$ ipython --no-banner

In [1]: import numpy as np

In [2]: np.set_printoptions(precision=2, suppress=True, linewidth=160, sign=" ")

In [3]: def tidy(a):
   ...:     return np.round(a, 2) + 0
   ...: 

In [4]: other = np.array([[1, 0, -2],
   ...:     [1, 0, 1],
   ...:     [0, 1, 0],
   ...:     [2, 1, 2],
   ...:     [0, 0, -1],
   ...:     [-1, 1, 0],
   ...:     [1, 2, 2],
   ...:     [1, -1, 2],
   ...:     [-2, 1, -2],
   ...:     [2, -1, 2],
   ...:     [1, 1, 2],
   ...:     [-2, -2, 2],
   ...:     [-1, -1, 1]])

In [5]: C = np.array([[-1, 2, 2, 1, -1, 1, -2, -2, 2, 1, -1, 2, 1],
   ...:     [2, 2, -1, -2, -2, -1, 2, 0, 2, 0, 1, 2, 2],
   ...:     [-2, 2, -2, 2, 2, 2, 1, -2, 2, -2, -2, -1, 0]])

In [6]: rng = np.random.default_rng(260)

In [7]: arr = other @ C + 0.1 * rng.normal(size=(13, 13))

In [8]: tidy(arr)
Out[8]: 
array([[  2.93,  -1.97,   6.06,  -2.72,  -5.04,  -2.93,  -4.  ,   1.96,  -1.87,   4.98,   2.8 ,   4.07,   0.85],
       [ -3.22,   3.97,  -0.01,   2.89,   1.1 ,   2.98,  -1.06,  -4.03,   4.09,  -0.78,  -2.84,   1.07,   0.95],
       [  1.95,   2.03,  -0.98,  -1.9 ,  -1.99,  -1.14,   1.97,  -0.03,   2.04,  -0.14,   0.98,   2.08,   2.17],
       [ -4.18,  10.01,  -1.21,   3.97,   0.08,   5.06,  -0.11,  -8.08,  10.12,  -2.05,  -5.06,   4.  ,   3.88],
       [  2.05,  -2.07,   2.05,  -1.95,  -2.14,  -2.02,  -1.02,   2.05,  -1.87,   2.11,   2.06,   0.97,  -0.02],
       [  3.05,  -0.02,  -2.98,  -3.09,  -0.98,  -1.93,   3.93,   2.04,  -0.07,  -0.85,   2.05,  -0.17,   0.75],
       [ -1.2 ,  10.08,  -3.95,   0.8 ,  -0.96,   2.93,   3.92,  -5.97,  10.1 ,  -2.9 ,  -3.18,   4.  ,   4.89],
       [ -6.81,   3.87,  -1.26,   7.1 ,   5.02,   5.9 ,  -1.98,  -6.02,   4.11,  -2.99,  -5.99,  -1.78,  -1.  ],
       [  7.84,  -6.11,  -0.98,  -8.12,  -3.84,  -7.03,   3.91,   8.16,  -6.06,   2.2 ,   7.17,  -0.06,   0.02],
       [ -8.07,   6.  ,   1.03,   8.12,   4.15,   6.9 ,  -4.03,  -8.17,   6.02,  -2.03,  -6.9 ,  -0.04,   0.06],
       [ -3.05,   8.01,  -2.9 ,   2.92,   1.07,   4.11,   2.23,  -5.95,   7.99,  -2.99,  -4.21,   1.92,   3.02],
       [ -5.86,  -3.86,  -5.99,   5.98,  10.13,   4.14,   1.87,   0.02,  -4.07,  -5.92,  -4.15, -10.18,  -5.95],
       [ -2.94,  -1.88,  -3.07,   2.88,   4.96,   2.01,   0.97,  -0.14,  -2.07,  -2.95,  -2.1 ,  -4.99,  -2.96]])

In [9]: U, sigma, vt = np.linalg.svd(arr)

In [10]: print(tidy(sigma))
[ 44.59  27.89  15.96   0.56   0.47   0.43   0.3    0.25   0.21   0.17   0.12   0.07   0.03]

In [11]: np.argmax(sigma[:-1] / (sigma[1:] + 1e-6)) + 1
Out[11]: np.int64(3)

In [12]: other = U[:, :3] @ np.diag(sigma[:3]) @ vt[:3]

In [13]: print(tidy(np.linalg.norm(arr - other) / np.linalg.norm(arr)))
0.02

In [14]: np.linalg.matrix_rank(arr, rtol=0.05)
Out[14]: np.int64(3)

In [15]: np.linalg.matrix_rank(other)
Out[15]: np.int64(3)

In [16]: X = np.loadtxt("out17.csv", delimiter=",")

In [17]: print(X)
[[ 0. -2.  4.  4.  3. -1. -5.  3.  5.]
 [ 2.  0. -4. -2. -1.  2.  1. -4.  4.]
 [-4.  4.  0.  4.  2. -3. -2. -1. -3.]
 [-4.  2. -4.  0. -1. -5.  3. -3. -3.]
 [-3.  1. -2.  1.  0. -5.  0.  1.  0.]
 [ 1. -2.  3.  5.  5.  0.  0. -1. -1.]
 [ 5. -1.  2. -3.  0.  0.  0.  0.  3.]
 [-3.  4.  1.  3. -1.  1.  0.  0.  0.]
 [-5. -4.  3.  3.  0.  1. -3.  0.  0.]]

In [18]: x0 = np.array([0, 1, 1, 0, 0, -3, 3, 3, 3])

In [19]: print(tidy(np.linalg.eigvals(X).real))
[ 0.  0.  0.  0.  0.  0.  0.  0.  0.]

In [20]: print(tidy(np.linalg.det(X)))
0.0

In [21]: q = np.linalg.solve(np.eye(9) - X, np.eye(9) + X)

In [22]: tidy(np.linalg.det(q))
Out[22]: np.float64(1.0)

In [23]: tidy(q @ q.T)
Out[23]: 
array([[ 1.,  0.,  0.,  0.,  0.,  0.,  0.,  0.,  0.],
       [ 0.,  1.,  0.,  0.,  0.,  0.,  0.,  0.,  0.],
       [ 0.,  0.,  1.,  0.,  0.,  0.,  0.,  0.,  0.],
       [ 0.,  0.,  0.,  1.,  0.,  0.,  0.,  0.,  0.],
       [ 0.,  0.,  0.,  0.,  1.,  0.,  0.,  0.,  0.],
       [ 0.,  0.,  0.,  0.,  0.,  1.,  0.,  0.,  0.],
       [ 0.,  0.,  0.,  0.,  0.,  0.,  1.,  0.,  0.],
       [ 0.,  0.,  0.,  0.,  0.,  0.,  0.,  1.,  0.],
       [ 0.,  0.,  0.,  0.,  0.,  0.,  0.,  0.,  1.]])

In [24]: U, sigma, vt = np.linalg.svd(X)

In [25]: vecs = vt[:(sigma > 1e-8).sum()]

In [26]: x0 = X[3] + 5 * X[2] + rng.integers(2) * np.eye(9)[1]

In [27]: x0
Out[27]: array([-24.,  23.,  -4.,  20.,   9., -20.,  -7.,  -8., -18.])

In [28]: tidy(vecs.T @ vecs)
Out[28]: 
array([[ 0.81,  0.06,  0.05, -0.22,  0.28,  0.07,  0.1 ,  0.03,  0.08],
       [ 0.06,  0.98, -0.02,  0.07, -0.09, -0.02, -0.03, -0.01, -0.03],
       [ 0.05, -0.02,  0.98,  0.06, -0.08, -0.02, -0.03, -0.01, -0.02],
       [-0.22,  0.07,  0.06,  0.74,  0.32,  0.08,  0.11,  0.04,  0.1 ],
       [ 0.28, -0.09, -0.08,  0.32,  0.6 , -0.1 , -0.14, -0.05, -0.12],
       [ 0.07, -0.02, -0.02,  0.08, -0.1 ,  0.98, -0.03, -0.01, -0.03],
       [ 0.1 , -0.03, -0.03,  0.11, -0.14, -0.03,  0.95, -0.02, -0.04],
       [ 0.03, -0.01, -0.01,  0.04, -0.05, -0.01, -0.02,  0.99, -0.01],
       [ 0.08, -0.03, -0.02,  0.1 , -0.12, -0.03, -0.04, -0.01,  0.96]])

In [29]: tidy(np.diag(vecs.T @ vecs))
Out[29]: array([ 0.81,  0.98,  0.98,  0.74,  0.6 ,  0.98,  0.95,  0.99,  0.96])

In [30]: print(np.linalg.matrix_rank(np.vstack([X, x0])))
9

In [31]: mat = np.load("mat.npy")

In [32]: print(mat)
[[  0   0   0   0   0   0  11   0   2   0   4]
 [  0   4   0  19   6   0   0   7  18   0  21]
 [  2   0   0   0   0   1   5   0   1   0   0]
 [ 10   0   0   0   0   9   0   0   0   5   0]
 [  0   0   0   2  17   0   0   0  19   2  22]
 [ 16   0   0   0   0  15  12   0   0   0   0]
 [ 32   2  26   0   0  31   9   3   0   7   0]
 [ 14   8  20   4   0  13  24  15   0   0   0]
 [ 10   0   0   0   0   9   4   0   0   1   0]
 [  0   4   0  14   2   0   0   7  13   0  14]
 [  0   3   0   8  10   0   0   5   9   5   5]
 [  0   6   4   8   0   0  18  11   3   0   4]
 [  8   9  26   9   0   7   0  17   0   6   0]]

In [33]: U, sigma, vt = np.linalg.svd(mat)

In [34]: tidy(sigma)
Out[34]: array([ 74.82,  55.08,  32.57,  27.33,  16.26,   9.95,   4.49,   3.83,   1.56,   0.83,   0.08])

In [35]: np.argmax(sigma[:-1] / (sigma[1:] + 1e-6)) + 1
Out[35]: np.int64(10)

In [36]: other = U[:, :10] @ np.diag(sigma[:10]) @ vt[:10]

In [37]: np.linalg.matrix_rank(other)
Out[37]: np.int64(10)

In [38]: tidy(np.linalg.norm(mat - other, 2)), tidy(sigma[10])
Out[38]: (np.float64(0.08), np.float64(0.08))

In [39]: print(tidy(np.linalg.norm(mat - other) / np.linalg.norm(mat)))
0.0
